>>> import numpy as np
>>> np.set_printoptions(precision=2, suppress=True, linewidth=140)
>>> E = np.load("a.npy")
>>> E
array([[ 1.55,  0.16, -1.36, -0.06],
       [ 0.16,  2.49, -0.24,  0.86],
       [-1.36, -0.24,  4.41,  0.26],
       [-0.06,  0.86,  0.26,  1.55]])
>>> # equal to its transpose
>>> x = np.array([0, 2, -3, 1])
>>> E @ np.ones(4)
array([0.29, 3.27, 3.07, 2.61])
>>> (E @ x).argmax()
np.int64(1)
>>> np.einsum("ij,j->i", E, x)
array([  4.34,   6.56, -13.45,   2.49])
>>> E * x
array([[  0.  ,   0.32,   4.08,  -0.06],
       [  0.  ,   4.98,   0.72,   0.86],
       [ -0.  ,  -0.48, -13.23,   0.26],
       [ -0.  ,   1.72,  -0.78,   1.55]])
>>> np.linalg.norm(E @ x) <= np.linalg.norm(E, 2) * np.linalg.norm(x) + 1e-9
np.True_
>>> def softmax(z):
...     e = np.exp(z - z.max(axis=-1, keepdims=True))
...     return e / e.sum(axis=-1, keepdims=True)
... 
>>> np.round(softmax(10 * E[2]), 2) + 0
array([0., 0., 1., 0.])
>>> S = E @ E.T / np.sqrt(4)
>>> softmax(S)[2] @ E
array([-1.36, -0.24,  4.41,  0.26])
>>> softmax(S).round(6).argmax(axis=1)
array([0, 1, 2, 1])
>>> round(float(np.linalg.det(E)), 2)
15.1
>>> np.trace(E)
np.float64(10.0)
>>> np.allclose(E @ E.T, E.T @ E)
True
>>> round(float(np.abs(np.linalg.eigvals(E)).max()), 2)
4.99
>>> ev, evecs = np.linalg.eigh(E)
>>> evecs @ np.diag(ev) @ evecs.T
array([[ 1.55,  0.16, -1.36, -0.06],
       [ 0.16,  2.49, -0.24,  0.86],
       [-1.36, -0.24,  4.41,  0.26],
       [-0.06,  0.86,  0.26,  1.55]])
>>> ev.sum(), np.trace(E)
(np.float64(10.0), np.float64(10.0))
>>> x = np.array([-1, 1, 5, 4])
>>> y = E @ x
>>> c, lr = np.zeros(4), 1 / np.linalg.norm(E, 2) ** 2
>>> for i in range(10):
...     c -= lr * E.T @ (E @ c - y)
...     if i % 2 == 0: print(i, round(np.linalg.norm(E @ c - y), 2))
... 
0 6.66
2 3.41
4 2.34
6 1.98
8 1.79
>>> round(float(np.linalg.cond(E)), 2)
4.99
>>> c
array([-1.55,  1.81,  4.94,  2.62])
>>> rng = np.random.default_rng(6965)
>>> A = np.eye(9, dtype=int)[rng.permutation(9)] * np.array([3, 5, 4, 4, 4, 2, 0, 2, 3])
>>> A
array([[0, 5, 0, 0, 0, 0, 0, 0, 0],
       [0, 0, 0, 0, 0, 0, 0, 2, 0],
       [0, 0, 4, 0, 0, 0, 0, 0, 0],
       [0, 0, 0, 4, 0, 0, 0, 0, 0],
       [0, 0, 0, 0, 0, 0, 0, 0, 3],
       [0, 0, 0, 0, 0, 2, 0, 0, 0],
       [3, 0, 0, 0, 0, 0, 0, 0, 0],
       [0, 0, 0, 0, 0, 0, 0, 0, 0],
       [0, 0, 0, 0, 4, 0, 0, 0, 0]])
>>> A @ np.linalg.pinv(A) @ A
array([[0., 5., 0., 0., 0., 0., 0., 0., 0.],
       [0., 0., 0., 0., 0., 0., 0., 2., 0.],
       [0., 0., 4., 0., 0., 0., 0., 0., 0.],
       [0., 0., 0., 4., 0., 0., 0., 0., 0.],
       [0., 0., 0., 0., 0., 0., 0., 0., 3.],
       [0., 0., 0., 0., 0., 2., 0., 0., 0.],
       [3., 0., 0., 0., 0., 0., 0., 0., 0.],
       [0., 0., 0., 0., 0., 0., 0., 0., 0.],
       [0., 0., 0., 0., 4., 0., 0., 0., 0.]])
>>> try:
...     np.linalg.inv(A)
... except np.linalg.LinAlgError as e:
...     print("failed:", e)
... 
failed: Singular matrix
>>> np.abs(np.diag(np.linalg.qr(A)[1])) > 1e-9
array([ True,  True,  True,  True,  True,  True, False, False,  True])
>>> np.allclose(A[:-1].T @ np.linalg.lstsq(A[:-1].T, A[-1])[0], A[-1])
False
>>> z = rng.permutation(9)
>>> z
array([7, 3, 4, 5, 0, 8, 1, 2, 6])
>>> out = A[z][:, z]
>>> np.diag(out)
array([0, 4, 0, 2, 0, 0, 0, 4, 0])
>>> r = np.linalg.matrix_rank(A)
>>> r
np.int64(8)
>>> N = np.linalg.svd(A)[2][r:].T
>>> N[:, 0] / N[np.abs(N[:, 0]).round(6).argmax(), 0]
array([-0., -0., -0., -0., -0., -0.,  1., -0., -0.])
>>> N.shape
(9, 1)
>>> [int(np.linalg.matrix_rank(A[:i])) for i in range(1, len(A) + 1)]
[1, 2, 3, 4, 5, 6, 7, 7, 8]
>>> softmax(A[8] + 2)
array([0.02, 0.02, 0.02, 0.02, 0.87, 0.02, 0.02, 0.02, 0.02])
>>> S = A @ A.T / np.sqrt(9)
>>> np.round(softmax(S + np.triu(np.full(S.shape, -np.inf), 1)), 2) + 0
array([[1.  , 0.  , 0.  , 0.  , 0.  , 0.  , 0.  , 0.  , 0.  ],
       [0.21, 0.79, 0.  , 0.  , 0.  , 0.  , 0.  , 0.  , 0.  ],
       [0.  , 0.  , 0.99, 0.  , 0.  , 0.  , 0.  , 0.  , 0.  ],
       [0.  , 0.  , 0.  , 0.99, 0.  , 0.  , 0.  , 0.  , 0.  ],
       [0.04, 0.04, 0.04, 0.04, 0.83, 0.  , 0.  , 0.  , 0.  ],
       [0.11, 0.11, 0.11, 0.11, 0.11, 0.43, 0.  , 0.  , 0.  ],
       [0.04, 0.04, 0.04, 0.04, 0.04, 0.04, 0.77, 0.  , 0.  ],
       [0.12, 0.12, 0.12, 0.12, 0.12, 0.12, 0.12, 0.12, 0.  ],
       [0.  , 0.  , 0.  , 0.  , 0.  , 0.  , 0.  , 0.  , 0.96]])
>>> softmax(S)[8] @ A
array([0.01, 0.02, 0.02, 0.02, 3.85, 0.01, 0.  , 0.01, 0.01])
>>> out = A + rng.integers(-2, 3, (9, 8)) @ rng.integers(-2, 3, (8, 9))
>>> out
array([[  1,   0,  -2,   4,  -8,  -2,   1,   2,  -6],
       [  3,  -5,  -6,   1,  -4,  -4,   1,   2,  -5],
       [  2,   8,   8,  10,   2,  -2,   9,  -4,   1],
       [ -4,   3,   0,   4,  -3,  -6,  -5,  -5,   0],
       [ -1,  -5,   0,  -5,  -2,   2,   2,   0,  -2],
       [ -6,  -6,  -6,  -7,  -4,  -4, -10,   2,  -2],
       [ -4,   0,  -1,  10,  -9,  -8,  -3,   5,  -2],
       [ -2,   5,   2,  -1,   3,  -6,   2,  -9,  -1],
       [ -9,  -3,  -4,   3,   5,  -4,   5,   1,  -7]])
>>> np.abs(out - A).sum(axis=1)
array([31, 29, 42, 26, 22, 49, 45, 31, 37])
>>> out - A
array([[  1,  -5,  -2,   4,  -8,  -2,   1,   2,  -6],
       [  3,  -5,  -6,   1,  -4,  -4,   1,   0,  -5],
       [  2,   8,   4,  10,   2,  -2,   9,  -4,   1],
       [ -4,   3,   0,   0,  -3,  -6,  -5,  -5,   0],
       [ -1,  -5,   0,  -5,  -2,   2,   2,   0,  -5],
       [ -6,  -6,  -6,  -7,  -4,  -6, -10,   2,  -2],
       [ -7,   0,  -1,  10,  -9,  -8,  -3,   5,  -2],
       [ -2,   5,   2,  -1,   3,  -6,   2,  -9,  -1],
       [ -9,  -3,  -4,   3,   1,  -4,   5,   1,  -7]])
>>> np.linalg.matrix_rank(out - A, tol=1e-8)
np.int64(8)
>>> J = np.load("run13.npy")
>>> J
array([[ 7, -4, -7,  2, -8, -3, -7],
       [ 5, -8,  0,  5,  1,  9, -8],
       [ 4, -3,  0, -2,  8, -7, -9],
       [-2,  6, -4,  9, -2, -5, -1],
       [-7, -3, -6,  7, -3,  7, -6],
       [ 7, -5, -9,  7, -9, -3, -3],
       [-7, -3, -6,  7, -3,  7, -6]])
>>> # looks like rank 6
>>> r = np.linalg.matrix_rank(J)
>>> r
np.int64(6)
>>> N = np.linalg.svd(J)[2][r:].T
>>> [int(np.linalg.matrix_rank(J[:i])) for i in range(1, len(J) + 1)]
[1, 2, 3, 4, 5, 6, 6]
>>> [int(np.linalg.matrix_rank(J[:, :j + 1])) for j in range(7)]
[1, 2, 3, 4, 5, 6, 6]
>>> N @ N.T
array([[ 0.09,  0.12, -0.2 , -0.06,  0.11,  0.1 ,  0.03],
       [ 0.12,  0.15, -0.26, -0.08,  0.15,  0.14,  0.04],
       [-0.2 , -0.26,  0.45,  0.13, -0.25, -0.23, -0.07],
       [-0.06, -0.08,  0.13,  0.04, -0.08, -0.07, -0.02],
       [ 0.11,  0.15, -0.25, -0.08,  0.14,  0.13,  0.04],
       [ 0.1 ,  0.14, -0.23, -0.07,  0.13,  0.12,  0.04],
       [ 0.03,  0.04, -0.07, -0.02,  0.04,  0.04,  0.01]])
>>> np.round(J @ N, 2) + 0
array([[0.],
       [0.],
       [0.],
       [0.],
       [0.],
       [0.],
       [0.]])
>>> np.linalg.matrix_rank(J.T @ J), np.linalg.matrix_rank(J @ J.T)
(np.int64(6), np.int64(6))
>>> [int(np.linalg.matrix_rank(np.delete(J, i, axis=0))) for i in range(7)]
[5, 5, 5, 5, 6, 5, 6]
